In [1]: import numpy as np

In [2]: np.set_printoptions(precision=1, suppress=True, linewidth=160, floatmode="fixed")

In [3]: X = np.loadtxt("a.csv", delimiter=",")

In [4]: X.round(1) + 0
Out[4]: 
array([[ 0.1,  0.0, -0.1, -0.1,  0.1, -0.1,  0.1, -0.1],
       [ 0.0,  0.0,  0.0,  0.0,  0.0,  0.0,  0.0,  0.0],
       [-0.1,  0.0,  0.1,  0.1, -0.1,  0.1, -0.1,  0.1],
       [-0.1,  0.0,  0.1,  0.2, -0.1,  0.2, -0.1,  0.2],
       [ 0.1,  0.0, -0.1, -0.1,  0.1, -0.1,  0.1, -0.1],
       [-0.1,  0.0,  0.1,  0.2, -0.1,  0.2, -0.1,  0.2],
       [ 0.1,  0.0, -0.1, -0.1,  0.1, -0.1,  0.1, -0.1],
       [-0.1,  0.0,  0.1,  0.2, -0.1,  0.2, -0.1,  0.2]])

In [5]: np.linalg.cond(X) > 100
Out[5]: np.True_

In [6]: W0 = np.loadtxt("data.csv", delimiter=",")

In [7]: W0
Out[7]: 
array([[ 3.0, -5.0,  4.0, -5.0, -2.0],
       [-1.0,  1.0, -1.0,  0.0,  1.0],
       [-2.0,  3.0, -3.0,  4.0, -4.0],
       [ 0.0, -5.0, -1.0,  5.0,  2.0]])

In [8]: B = np.array([[6, -3], [-2, 1], [3, 8], [-8, 4], [-1, 1]])

In [9]: np.einsum("ij->j", W0)
Out[9]: array([ 0.0, -6.0, -1.0,  4.0, -3.0])

In [10]: np.vstack([W0, B.T]).shape
Out[10]: (6, 5)

In [11]: np.einsum("ij,ij->i", W0, W0)
Out[11]: array([79.0,  4.0, 54.0, 55.0])

In [12]: M = np.load("case10.npy")

In [13]: M
Out[13]: 
array([[ 0.7,  0.7,  0.2, -1.0,  3.7,  1.3, -2.8],
       [-2.7,  1.4, -3.7, -0.4, -0.2, -1.0, -1.0],
       [-2.9,  0.9, -0.7,  0.7, -1.3, -2.0, -3.0],
       [ 2.3,  3.1, -2.8, -0.5, -0.9,  1.1, -0.3],
       [ 2.2,  2.5,  1.7, -0.3,  3.0, -1.3,  0.0],
       [ 1.1,  0.6,  0.8, -2.8, -0.3, -1.9, -3.4],
       [ 0.8, -2.9, -1.0,  1.1, -2.3,  2.6, -1.2],
       [-0.4,  0.4,  1.7,  3.2, -1.4,  1.2, -2.9],
       [ 0.0, -2.7, -1.1, -1.7, -3.2, -1.6, -1.1],
       [-0.6, -2.1, -0.2,  0.5, -3.0,  0.4, -3.2],
       [-1.9, -0.6, -2.7, -3.5,  1.1,  0.5,  0.1],
       [ 1.4,  1.1, -1.0, -0.3,  1.3, -1.1,  4.2],
       [ 1.2,  0.8,  2.5, -1.8, -2.8, -2.1, -1.2],
       [ 1.0,  0.0, -4.6,  0.5,  0.3,  0.6,  1.5],
       [-0.9,  0.8,  3.9,  1.1,  1.9,  1.7, -0.6],
       [-1.7,  2.4,  1.5,  2.3, -0.3,  1.7, -2.4],
       [-1.5,  0.5,  0.3,  1.2, -0.9,  4.3, -1.4],
       [-0.8,  0.0,  1.4, -2.6, -3.7, -1.1, -0.9],
       [ 1.0, -1.7, -4.3,  1.6,  0.5, -0.4, -0.6]])

In [14]: B = np.c_[M[:, :4] @ np.array([[-3, 2, 3, 2], [3, 2, -3, 2], [-1, 0, -3, -2], [-2, -2, -3, 2]]), np.array([-8, 2, -4, 8, 4, -6, -5, 6, -8, 8, -4, 9, 5, -9, 0, -4, 7, 9, 8])]

In [15]: B.round(1) + 0
Out[15]: 
array([[  1.8,   4.8,   2.4,   0.4,  -8.0],
       [ 16.8,  -1.8,   0.0,   4.0,   2.0],
       [ 10.7,  -5.4, -11.4,  -1.2,  -4.0],
       [  6.2,  11.8,   7.5,  15.4,   8.0],
       [ -0.2,  10.0,  -5.1,   5.4,   4.0],
       [  3.3,   9.0,   7.5,  -3.8,  -6.0],
       [-12.3,  -6.4,  10.8,   0.0,  -5.0],
       [ -5.7,  -6.4, -17.1,   3.0,   6.0],
       [ -3.6,  -2.0,  16.5,  -6.6,  -8.0],
       [ -5.3,  -6.4,   3.6,  -4.0,   8.0],
       [ 13.6,   2.0,  14.7,  -6.6,  -4.0],
       [  0.7,   5.6,   4.8,   6.4,   9.0],
       [ -0.1,   7.6,  -0.9,  -4.6,   5.0],
       [  0.6,   1.0,  15.3,  12.2,  -9.0],
       [ -1.0,  -2.4, -20.1,  -5.8,   0.0],
       [  6.2,  -3.2, -23.7,   3.0,  -4.0],
       [  3.3,  -4.4, -10.5,  -0.2,   7.0],
       [  6.2,   3.6,   1.2,  -9.6,   9.0],
       [ -7.0,  -4.6,  16.2,  10.4,   8.0]])

In [16]: np.round(np.linalg.norm(B - M @ np.linalg.lstsq(M, B)[0], axis=0), 1) + 0
Out[16]: array([ 0.0,  0.0,  0.0,  0.0, 24.1])

In [17]: np.linalg.norm(np.linalg.qr(M)[0].T @ B, axis=0) ** 2 / ((B ** 2).sum(axis=0) + 1e-12)
Out[17]: array([1.0, 1.0, 1.0, 1.0, 0.3])
